>>> import numpy as np
>>> np.set_printoptions(suppress=True, linewidth=160)
>>> mat = np.array([[-4.0, -2.0, 5.0, -1.0],
...     [0.0, 0.0, -2.0, -1.0],
...     [0.0, 0.0, 3.0, 0.0],
...     [12.0, 6.0, -8.0, 5.0]])
>>> # looks like rank 3
>>> np.linalg.cond(mat) > 100
np.True_
>>> [round(float(x), 2) for x in np.linalg.svd(mat, compute_uv=False)[:3]]
[17.72, 3.82, 0.77]
>>> np.einsum("ii->", mat)
np.float64(4.0)
>>> np.round(np.linalg.eigvals(mat), 2) + 0
array([-1.,  0.,  2.,  3.])
>>> np.kron(np.eye(2, dtype=int), mat)
array([[-4., -2.,  5., -1., -0., -0.,  0., -0.],
       [ 0.,  0., -2., -1.,  0.,  0., -0., -0.],
       [ 0.,  0.,  3.,  0.,  0.,  0.,  0.,  0.],
       [12.,  6., -8.,  5.,  0.,  0., -0.,  0.],
       [-0., -0.,  0., -0., -4., -2.,  5., -1.],
       [ 0.,  0., -0., -0.,  0.,  0., -2., -1.],
       [ 0.,  0.,  0.,  0.,  0.,  0.,  3.,  0.],
       [ 0.,  0., -0.,  0., 12.,  6., -8.,  5.]])
>>> data = np.load("dump.npy")
>>> data
array([[-21.85,  -3.79,  -0.93,  -0.05],
       [-14.96,   3.44,   0.17,   0.43],
       [  0.63,   5.47,   0.38,   0.17],
       [ 16.13,   0.87,  -0.48,   0.06],
       [ 19.93,  -1.64,  -1.31,  -0.07],
       [ -9.92,   0.63,  -0.45,   0.08],
       [ 36.44,   7.84,  -0.98,  -0.16],
       [ 20.21,  -1.97,  -1.07,  -0.08],
       [-19.43,   3.87,   0.06,   0.13],
       [-15.14,   3.57,   0.52,   0.2 ],
       [-26.65,   2.37,   1.95,  -0.15]])
>>> # column 0 is much longer than the rest
>>> x0 = np.array([0, 3, 0, 0])
>>> y = data @ x0
>>> coef, lr = np.zeros(4), 1 / np.linalg.norm(data, 2) ** 2
>>> for i in range(50):
...     coef -= lr * data.T @ (data @ coef - y)
...     if i % 10 == 0: print(i, round(np.linalg.norm(data @ coef - y), 2))
... 
0 36.35
10 25.43
20 17.79
30 12.45
40 8.71
>>> coef.round(2)
array([0.01, 2.49, 0.16, 0.04])
>>> round(np.linalg.cond(data), 2)
np.float64(145.78)
>>> Ac = data - data.mean(axis=0)
>>> Uu, s, Vh = np.linalg.svd(Ac, full_matrices=False)
>>> np.round(np.abs(Vh[-1]), 2)
array([0.01, 0.03, 0.1 , 0.99])
>>> (np.sign(Uu[:, 0]) == np.sign(Uu[0, 0])).astype(int)
array([1, 1, 0, 0, 0, 1, 0, 0, 1, 1, 1])
>>> np.round(Ac.mean(axis=0), 2) + 0
array([0., 0., 0., 0.])
>>> np.round(s ** 2 / (s ** 2).sum(), 2) + 0
array([0.97, 0.03, 0.  , 0.  ])
>>> s.round(2)
array([67.06, 10.96,  1.73,  0.46])
>>> basis = data[[7, 1]].astype(float)
>>> for _ in range(5):
...     idx = np.linalg.norm(data[:, None] - basis, axis=-1).argmin(axis=1)
...     basis = np.array([data[idx == j].mean(axis=0) for j in range(2)])
... 
>>> idx
array([1, 1, 1, 0, 0, 1, 0, 0, 1, 1, 1])
>>> np.abs(basis[1] - basis[0]).argmax()
np.int64(0)
>>> np.bincount(idx)
array([4, 7])
>>> basis.round(2)
array([[ 23.18,   1.28,  -0.96,  -0.06],
       [-15.33,   2.22,   0.24,   0.12]])
>>> Ac = data - data.mean(axis=0)
>>> vecs = np.linalg.svd(Ac)[2][:2]
>>> B = Ac - Ac @ vecs.T @ vecs
>>> np.round(np.cov(Ac @ vecs.T, rowvar=False), 2) + 0
array([[449.71,   0.  ],
       [  0.  ,  12.01]])
>>> np.round(B.std(axis=0), 2)
array([0.02, 0.07, 0.51, 0.15])
>>> np.round(np.diag(vecs.T @ vecs), 2) + 0
array([1.  , 0.98, 0.02, 0.  ])
>>> np.round((Ac @ vecs.T).std(axis=0), 2)
array([20.22,  3.3 ])
>>> np.linalg.norm(B, axis=1).round(6).argmax()
np.int64(10)
>>> rng = np.random.default_rng(348693)
>>> B = data + rng.integers(-2, 3, (11, 2)) @ rng.integers(-2, 3, (2, 4))
>>> B.round(2)
array([[-21.85,  -3.79,  -2.93,  -1.05],
       [-14.96,   5.44,  -1.83,  -2.57],
       [  0.63,   1.47,  -3.62,   2.17],
       [ 16.13,   0.87,  -2.48,  -0.94],
       [ 19.93,  -1.64,  -5.31,  -2.07],
       [ -9.92,   4.63,   5.55,  -0.92],
       [ 36.44,   9.84,   3.02,  -0.16],
       [ 20.21,   2.03,   2.93,  -2.08],
       [-19.43,  -0.13,  -3.94,   2.13],
       [-15.14,   7.57,   2.52,  -2.8 ],
       [-26.65,   2.37,   3.95,   0.85]])
>>> np.round(B - data, 2)
array([[ 0.,  0., -2., -1.],
       [ 0.,  2., -2., -3.],
       [ 0., -4., -4.,  2.],
       [ 0.,  0., -2., -1.],
       [ 0.,  0., -4., -2.],
       [ 0.,  4.,  6., -1.],
       [ 0.,  2.,  4.,  0.],
       [ 0.,  4.,  4., -2.],
       [ 0., -4., -4.,  2.],
       [ 0.,  4.,  2., -3.],
       [ 0.,  0.,  2.,  1.]])
>>> np.abs(B - data).sum(axis=1)
array([ 3.,  7., 10.,  3.,  6., 11.,  6., 10., 10.,  9.,  3.])
